% ipython --no-banner

In [1]: import numpy as np

In [2]: from numpy import linalg as LA

In [3]: np.set_printoptions(precision=2, suppress=True, linewidth=120, sign=" ")

In [4]: tidy = lambda a: np.round(a, 2) + 0

In [5]: K = np.load("dump.npy")

In [6]: print(K)
[[ 0  1]
 [ 1  0]]

In [7]: print(tidy(LA.det(K[::-1])))
1.0

In [8]: print(tidy(LA.eigvals(K).sum().real))
0.0

In [9]: print(np.kron(np.eye(2, dtype=int), K))
[[ 0  1  0  0]
 [ 1  0  0  0]
 [ 0  0  0  1]
 [ 0  0  1  0]]

In [10]: print(np.poly(K))
[ 1.  0. -1.]

In [11]: vec = np.array([-2, 2])

In [12]: print(2 - LA.matrix_rank(K - np.eye(2), tol=1e-8))
1

In [13]: print([p for p in range(1, 25) if np.allclose(LA.matrix_power(K, p), np.eye(2))])
[2, 4, 6, 8, 10, 12, 14, 16, 18, 20, 22, 24]

In [14]: print(tidy(LA.norm(vec)), tidy(LA.norm(K @ vec)))
2.83 2.83

In [15]: out = K / LA.norm(K, axis=1, keepdims=True)

In [16]: C2 = out @ out.T

In [17]: print((np.abs(C2) > 0.9).astype(int))
[[ 1  0]
 [ 0  1]]

In [18]: print(C2)
[[ 1.  0.]
 [ 0.  1.]]

In [19]: print(np.degrees(np.arccos(np.clip(C2[0, 1], -1, 1))))
90.0

In [20]: print(C2[0])
[ 1.  0.]

In [21]: vec = np.array([0, 3])

In [22]: rhs = K @ vec

In [23]: coef, lr = np.zeros(2), 1 / LA.norm(K, 2) ** 2

In [24]: for i in range(250):
    ...:     coef -= lr * K.T @ (K @ coef - rhs)
    ...:     if i % 50 == 0: print(i, round(LA.norm(K @ coef - rhs), 2))
    ...: 
0 0.0
50 0.0
100 0.0
150 0.0
200 0.0

In [25]: print(coef)
[ 0.  3.]

In [26]: mat = np.array([[-0.3, 0.7, -1.8],
    ...:     [-1.0, 0.2, 0.2],
    ...:     [0.0, -1.1, 1.2],
    ...:     [-0.6, -0.3, -0.1],
    ...:     [0.0, 0.5, 1.7],
    ...:     [0.3, 0.6, -0.7],
    ...:     [0.3, 0.7, 0.3],
    ...:     [1.4, -0.3, -0.7],
    ...:     [-0.5, 0.6, -1.8],
    ...:     [-0.3, 1.4, -1.1],
    ...:     [1.0, -1.4, 0.1]])

In [27]: mat[5] *= 10

In [28]: print(mat)
[[-0.3  0.7 -1.8]
 [-1.   0.2  0.2]
 [ 0.  -1.1  1.2]
 [-0.6 -0.3 -0.1]
 [ 0.   0.5  1.7]
 [ 3.   6.  -7. ]
 [ 0.3  0.7  0.3]
 [ 1.4 -0.3 -0.7]
 [-0.5  0.6 -1.8]
 [-0.3  1.4 -1.1]
 [ 1.  -1.4  0.1]]

In [29]: vec = np.array([0, 0, 1])

In [30]: rhs = mat @ vec

In [31]: print(tidy(LA.solve(mat.T @ mat, mat.T @ rhs)))
[ 0.  0.  1.]

In [32]: try:
    ...:     LA.solve(mat, rhs)
    ...: except LA.LinAlgError as e:
    ...:     print(repr(e))
    ...: 
LinAlgError('Last 2 dimensions of the array must be square')

In [33]: print(rhs)
[-1.8  0.2  1.2 -0.1  1.7 -7.   0.3 -0.7 -1.8 -1.1  0.1]

In [34]: rng = np.random.default_rng(483)

In [35]: rhs = rhs + 0.05 * rng.normal(size=11)

In [36]: print(tidy(rhs))
[-1.69  0.26  1.24 -0.23  1.65 -7.07  0.29 -0.71 -1.75 -1.1   0.  ]

In [37]: coef, *_ = LA.lstsq(mat, rhs)

In [38]: print(coef.round())
[-0. -0.  1.]

In [39]: print(tidy(mat.T @ (rhs - mat @ coef)))
[ 0.  0.  0.]
